% python3 -q
>>> import numpy as np
>>> np.set_printoptions(suppress=True, linewidth=160)
>>> tidy = lambda a: np.round(a, 3) + 0
>>> f = np.array([0, 0, -1, -1, -1, 2, -2])
>>> rng = np.random.default_rng(4801)
>>> X = np.outer(rng.normal(size=23), f) + 0.1 * rng.normal(size=(23, 7))
>>> tidy(X)
array([[ 0.118, -0.02 ,  0.059,  0.135,  0.252, -0.29 ,  0.489],
       [ 0.073,  0.076, -0.057,  0.061, -0.099, -0.169,  0.196],
       [ 0.274,  0.099,  1.279,  1.133,  1.221, -2.419,  2.573],
       [ 0.096,  0.024,  0.485,  0.658,  0.514, -1.261,  1.07 ],
       [-0.067, -0.032, -0.514, -0.708, -0.573,  1.026, -1.289],
       [ 0.017,  0.033, -1.544, -1.493, -1.36 ,  3.069, -3.004],
       [-0.055,  0.087,  0.324,  0.322,  0.135, -0.426,  0.255],
       [-0.086,  0.038, -0.817, -0.793, -0.792,  1.797, -1.81 ],
       [-0.058,  0.189,  1.173,  1.008,  0.927, -1.914,  1.826],
       [ 0.046,  0.034, -1.069, -1.208, -1.274,  2.572, -2.498],
       [-0.013,  0.132, -0.81 , -0.756, -0.768,  1.668, -1.624],
       [ 0.072, -0.031, -0.94 , -1.034, -1.028,  2.272, -2.063],
       [ 0.039,  0.042,  0.085,  0.159,  0.281, -0.257,  0.428],
       [ 0.055, -0.114,  1.001,  1.059,  1.03 , -1.989,  1.925],
       [-0.211,  0.164, -0.219, -0.031, -0.275,  0.274, -0.439],
       [-0.051, -0.004, -0.983, -0.953, -1.032,  1.934, -2.123],
       [ 0.021, -0.1  , -0.501, -0.421, -0.266,  0.539, -0.507],
       [-0.089, -0.079, -0.478, -0.259, -0.261,  0.603, -0.772],
       [-0.046,  0.052, -1.118, -1.051, -1.056,  2.07 , -2.102],
       [ 0.001, -0.036, -0.845, -0.7  , -0.781,  1.145, -1.398],
       [-0.014, -0.05 , -0.525, -0.642, -0.389,  1.043, -1.039],
       [-0.011,  0.006,  1.418,  1.423,  1.482, -2.954,  2.865],
       [-0.032,  0.07 ,  2.439,  2.341,  2.21 , -4.733,  4.809]])
>>> W2 = X[[21, 6]].astype(float)
>>> for _ in range(4):
...     lab = np.linalg.norm(X[:, None] - W2, axis=-1).argmin(axis=1)
...     W2 = np.array([X[lab == j].mean(axis=0) for j in range(2)])
... 
>>> lab
array([1, 1, 0, 0, 1, 1, 1, 1, 0, 1, 1, 1, 1, 0, 1, 1, 1, 1, 1, 1, 1, 0, 0])
>>> tidy(W2[1] - W2[0])
array([-0.068, -0.028, -1.885, -1.822, -1.777,  3.655, -3.647])
>>> np.abs(W2[1] - W2[0]).argmax()
np.int64(5)
>>> np.bincount(lab)
array([ 6, 17])
>>> x = np.array([0, 3, 3, 2, 0, 1, 0])
>>> y = X @ x
>>> tidy(np.linalg.pinv(X) @ X)
array([[1., 0., 0., 0., 0., 0., 0.],
       [0., 1., 0., 0., 0., 0., 0.],
       [0., 0., 1., 0., 0., 0., 0.],
       [0., 0., 0., 1., 0., 0., 0.],
       [0., 0., 0., 0., 1., 0., 0.],
       [0., 0., 0., 0., 0., 1., 0.],
       [0., 0., 0., 0., 0., 0., 1.]])
>>> tidy(np.linalg.lstsq(X, y)[0])
array([0., 3., 3., 2., 0., 1., 0.])
>>> y = y + 0.05 * rng.normal(size=23)
>>> tidy(y)
array([ 0.053,  0.027,  3.986,  1.658, -1.982, -4.433,  1.393, -2.104,  4.142, -2.88 , -1.817, -2.803,  0.4  ,  2.819,  0.081, -2.973, -2.051, -1.607, -3.197,
       -2.883, -1.965,  4.163,  7.458])
>>> beta, *_ = np.linalg.lstsq(X, y)
>>> tidy(beta)
array([ 0.082,  3.094,  2.918,  1.93 , -0.016,  0.853, -0.068])
>>> beta.round()
array([ 0.,  3.,  3.,  2., -0.,  1., -0.])
>>> print(tidy(X.T @ (y - X @ beta)))
[0. 0. 0. 0. 0. 0. 0.]
>>> tidy(np.linalg.norm(y - X @ beta))
np.float64(0.186)
>>> tidy(np.linalg.norm(X, 2) / np.linalg.norm(X))
np.float64(0.998)
>>> out = X / np.linalg.norm(X, axis=1, keepdims=True)
>>> gram = out @ out.T
>>> tidy(np.linalg.norm(out, axis=1))
array([1., 1., 1., 1., 1., 1., 1., 1., 1., 1., 1., 1., 1., 1., 1., 1., 1., 1., 1., 1., 1., 1., 1.])
>>> (gram - 2 * np.eye(23)).round(6).argmax(axis=1)
array([12,  3, 22, 21, 15, 18,  8, 10, 22, 11,  5,  9,  0, 21, 17, 18, 19, 19,  5, 18,  5, 22, 21])
>>> print(X.shape)
(23, 7)
>>> tidy(np.abs(X).max())
np.float64(4.809)
>>> X[:, 7]
Traceback (most recent call last):
  File "<python-input-31>", line 1, in <module>
    X[:, 7]
    ~^^^^^^
IndexError: index 7 is out of bounds for axis 1 with size 7
>>> np.linalg.matrix_rank(X)
np.int64(7)
>>> np.unravel_index(np.abs(X).argmax(), X.shape)
(np.int64(22), np.int64(6))
>>> arr = np.loadtxt("out11.csv", delimiter=",")
>>> print(arr)
[[5. 1. 1. 1. 1. 1. 1. 1. 1.]
 [1. 5. 1. 1. 1. 1. 1. 1. 1.]
 [1. 1. 5. 1. 1. 1. 1. 1. 1.]
 [1. 1. 1. 5. 1. 1. 1. 1. 1.]
 [1. 1. 1. 1. 5. 1. 1. 1. 1.]
 [1. 1. 1. 1. 1. 5. 1. 1. 1.]
 [1. 1. 1. 1. 1. 1. 5. 1. 1.]
 [1. 1. 1. 1. 1. 1. 1. 5. 1.]
 [1. 1. 1. 1. 1. 1. 1. 1. 5.]]
>>> proj = X @ np.linalg.solve(X.T @ X, X.T)
>>> tidy(np.linalg.eigvalsh(proj))
array([0., 0., 0., 0., 0., 0., 0., 0., 0., 0., 0., 0., 0., 0., 0., 0., 1., 1., 1., 1., 1., 1., 1.])
>>> np.trace(arr)
np.float64(45.0)
>>> np.allclose(arr @ arr.T, arr.T @ arr)
True
>>> tidy(np.abs(np.linalg.eigvals(arr)).max())
np.float64(13.0)
>>> arr.inv()
Traceback (most recent call last):
  File "<python-input-41>", line 1, in <module>
    arr.inv()
    ^^^^^^^
AttributeError: 'numpy.ndarray' object has no attribute 'inv'
>>> tidy(np.sort(np.abs(np.linalg.eigvals(arr))))
array([ 4.,  4.,  4.,  4.,  4.,  4.,  4.,  4., 13.])
>>> arr @ arr
array([[33., 17., 17., 17., 17., 17., 17., 17., 17.],
       [17., 33., 17., 17., 17., 17., 17., 17., 17.],
       [17., 17., 33., 17., 17., 17., 17., 17., 17.],
       [17., 17., 17., 33., 17., 17., 17., 17., 17.],
       [17., 17., 17., 17., 33., 17., 17., 17., 17.],
       [17., 17., 17., 17., 17., 33., 17., 17., 17.],
       [17., 17., 17., 17., 17., 17., 33., 17., 17.],
       [17., 17., 17., 17., 17., 17., 17., 33., 17.],
       [17., 17., 17., 17., 17., 17., 17., 17., 33.]])
>>> tidy(np.linalg.matrix_power(arr, 4))
array([[3401., 3145., 3145., 3145., 3145., 3145., 3145., 3145., 3145.],
       [3145., 3401., 3145., 3145., 3145., 3145., 3145., 3145., 3145.],
       [3145., 3145., 3401., 3145., 3145., 3145., 3145., 3145., 3145.],
       [3145., 3145., 3145., 3401., 3145., 3145., 3145., 3145., 3145.],
       [3145., 3145., 3145., 3145., 3401., 3145., 3145., 3145., 3145.],
       [3145., 3145., 3145., 3145., 3145., 3401., 3145., 3145., 3145.],
       [3145., 3145., 3145., 3145., 3145., 3145., 3401., 3145., 3145.],
       [3145., 3145., 3145., 3145., 3145., 3145., 3145., 3401., 3145.],
       [3145., 3145., 3145., 3145., 3145., 3145., 3145., 3145., 3401.]])
>>> out = np.linalg.invert(arr)
Traceback (most recent call last):
  File "<python-input-45>", line 1, in <module>
    out = np.linalg.invert(arr)
          ^^^^^^^^^^^^^^^^
AttributeError: module 'numpy.linalg' has no attribute 'invert'
>>> out = np.linalg.inv(arr)
>>> print(tidy(out))
[[ 0.231 -0.019 -0.019 -0.019 -0.019 -0.019 -0.019 -0.019 -0.019]
 [-0.019  0.231 -0.019 -0.019 -0.019 -0.019 -0.019 -0.019 -0.019]
 [-0.019 -0.019  0.231 -0.019 -0.019 -0.019 -0.019 -0.019 -0.019]
 [-0.019 -0.019 -0.019  0.231 -0.019 -0.019 -0.019 -0.019 -0.019]
 [-0.019 -0.019 -0.019 -0.019  0.231 -0.019 -0.019 -0.019 -0.019]
 [-0.019 -0.019 -0.019 -0.019 -0.019  0.231 -0.019 -0.019 -0.019]
 [-0.019 -0.019 -0.019 -0.019 -0.019 -0.019  0.231 -0.019 -0.019]
 [-0.019 -0.019 -0.019 -0.019 -0.019 -0.019 -0.019  0.231 -0.019]
 [-0.019 -0.019 -0.019 -0.019 -0.019 -0.019 -0.019 -0.019  0.231]]
>>> (np.abs(out) > 1e-9).astype(int)
array([[1, 1, 1, 1, 1, 1, 1, 1, 1],
       [1, 1, 1, 1, 1, 1, 1, 1, 1],
       [1, 1, 1, 1, 1, 1, 1, 1, 1],
       [1, 1, 1, 1, 1, 1, 1, 1, 1],
       [1, 1, 1, 1, 1, 1, 1, 1, 1],
       [1, 1, 1, 1, 1, 1, 1, 1, 1],
       [1, 1, 1, 1, 1, 1, 1, 1, 1],
       [1, 1, 1, 1, 1, 1, 1, 1, 1],
       [1, 1, 1, 1, 1, 1, 1, 1, 1]])
>>> tidy(np.linalg.inv(out))
array([[5., 1., 1., 1., 1., 1., 1., 1., 1.],
       [1., 5., 1., 1., 1., 1., 1., 1., 1.],
       [1., 1., 5., 1., 1., 1., 1., 1., 1.],
       [1., 1., 1., 5., 1., 1., 1., 1., 1.],
       [1., 1., 1., 1., 5., 1., 1., 1., 1.],
       [1., 1., 1., 1., 1., 5., 1., 1., 1.],
       [1., 1., 1., 1., 1., 1., 5., 1., 1.],
       [1., 1., 1., 1., 1., 1., 1., 5., 1.],
       [1., 1., 1., 1., 1., 1., 1., 1., 5.]])
>>> tidy(np.linalg.slogdet(arr)[0])
np.float64(1.0)
>>> tidy(arr @ out)
array([[1., 0., 0., 0., 0., 0., 0., 0., 0.],
       [0., 1., 0., 0., 0., 0., 0., 0., 0.],
       [0., 0., 1., 0., 0., 0., 0., 0., 0.],
       [0., 0., 0., 1., 0., 0., 0., 0., 0.],
       [0., 0., 0., 0., 1., 0., 0., 0., 0.],
       [0., 0., 0., 0., 0., 1., 0., 0., 0.],
       [0., 0., 0., 0., 0., 0., 1., 0., 0.],
       [0., 0., 0., 0., 0., 0., 0., 1., 0.],
       [0., 0., 0., 0., 0., 0., 0., 0., 1.]])
>>> m1 = np.load("test2.npy")
>>> tidy(m1)
array([[-0.417,  1.449,  1.506, -0.832,  0.765, -1.401,  3.482, -2.258],
       [-1.944, -2.031, -2.717, -0.131, -1.57 ,  1.376,  1.536, -1.726],
       [ 3.61 , -0.406, -1.427,  2.119, -1.089, -0.969,  1.754,  0.277],
       [ 2.083,  1.389, -1.708, -3.839, -0.273,  0.856, -0.35 , -0.381],
       [-1.25 ,  0.509, -1.246, -0.667, -1.846, -4.084, -0.979,  0.371],
       [-0.694,  0.816, -2.876,  0.694,  3.764, -0.641,  0.321,  0.645],
       [-0.278,  3.363, -0.719,  2.032, -1.035,  1.003, -1.431, -2.2  ],
       [-1.25 ,  2.108, -0.241,  0.034, -1.429,  1.172,  2.052,  3.363]])
>>> Ac = X - X.mean(axis=0)
>>> U, s, Vh = np.linalg.svd(Ac, full_matrices=False)
>>> print(tidy(np.abs(Vh[-1])))
[0.381 0.617 0.124 0.141 0.46  0.285 0.382]
>>> tidy(Vh[0] * np.sign(Vh[0, np.abs(Vh[0]).argmax()]))
array([ 0.007,  0.004,  0.304,  0.299,  0.292, -0.604,  0.606])
>>> np.abs(Vh[0]).argmax()
np.int64(6)
>>> (np.sign(U[:, 0]) == np.sign(U[0, 0])).astype(int)
array([1, 1, 1, 1, 0, 0, 1, 0, 1, 0, 0, 0, 1, 1, 0, 0, 0, 0, 0, 0, 0, 1, 1])
>>> t3 = np.stack([m1, 3 * m1, m1[::-1]])
>>> tidy(np.linalg.norm(t3, axis=(1, 2)))
array([14.142, 42.426, 14.142])
>>> tidy(np.einsum("bij,cij->bc", t3, t3))
array([[ 200.,  600.,    0.],
       [ 600., 1800.,    0.],
       [   0.,    0.,  200.]])
>>> t3.shape
(3, 8, 8)
>>> lab = rng.permutation(8)
>>> out = m1[:, lab] * rng.choice([-1, 1], 8)
>>> tidy(out)
array([[-0.417, -2.258,  0.765,  1.401,  0.832, -3.482,  1.449,  1.506],
       [-1.944, -1.726, -1.57 , -1.376,  0.131, -1.536, -2.031, -2.717],
       [ 3.61 ,  0.277, -1.089,  0.969, -2.119, -1.754, -0.406, -1.427],
       [ 2.083, -0.381, -0.273, -0.856,  3.839,  0.35 ,  1.389, -1.708],
       [-1.25 ,  0.371, -1.846,  4.084,  0.667,  0.979,  0.509, -1.246],
       [-0.694,  0.645,  3.764,  0.641, -0.694, -0.321,  0.816, -2.876],
       [-0.278, -2.2  , -1.035, -1.003, -2.032,  1.431,  3.363, -0.719],
       [-1.25 ,  3.363, -1.429, -1.172, -0.034, -2.052,  2.108, -0.241]])
>>> U, _, Vh = np.linalg.svd(m1.T @ out)
>>> lab
array([0, 7, 4, 5, 3, 6, 1, 2])
>>> tidy(U @ Vh)
array([[ 1.,  0.,  0.,  0.,  0.,  0.,  0.,  0.],
       [ 0.,  0.,  0.,  0.,  0.,  0.,  1.,  0.],
       [ 0.,  0.,  0.,  0.,  0.,  0.,  0.,  1.],
       [ 0.,  0.,  0.,  0., -1.,  0.,  0.,  0.],
       [ 0.,  0.,  1.,  0.,  0.,  0.,  0.,  0.],
       [ 0.,  0.,  0., -1.,  0.,  0.,  0.,  0.],
       [ 0.,  0.,  0.,  0.,  0., -1.,  0.,  0.],
       [ 0.,  1.,  0.,  0.,  0.,  0.,  0.,  0.]])
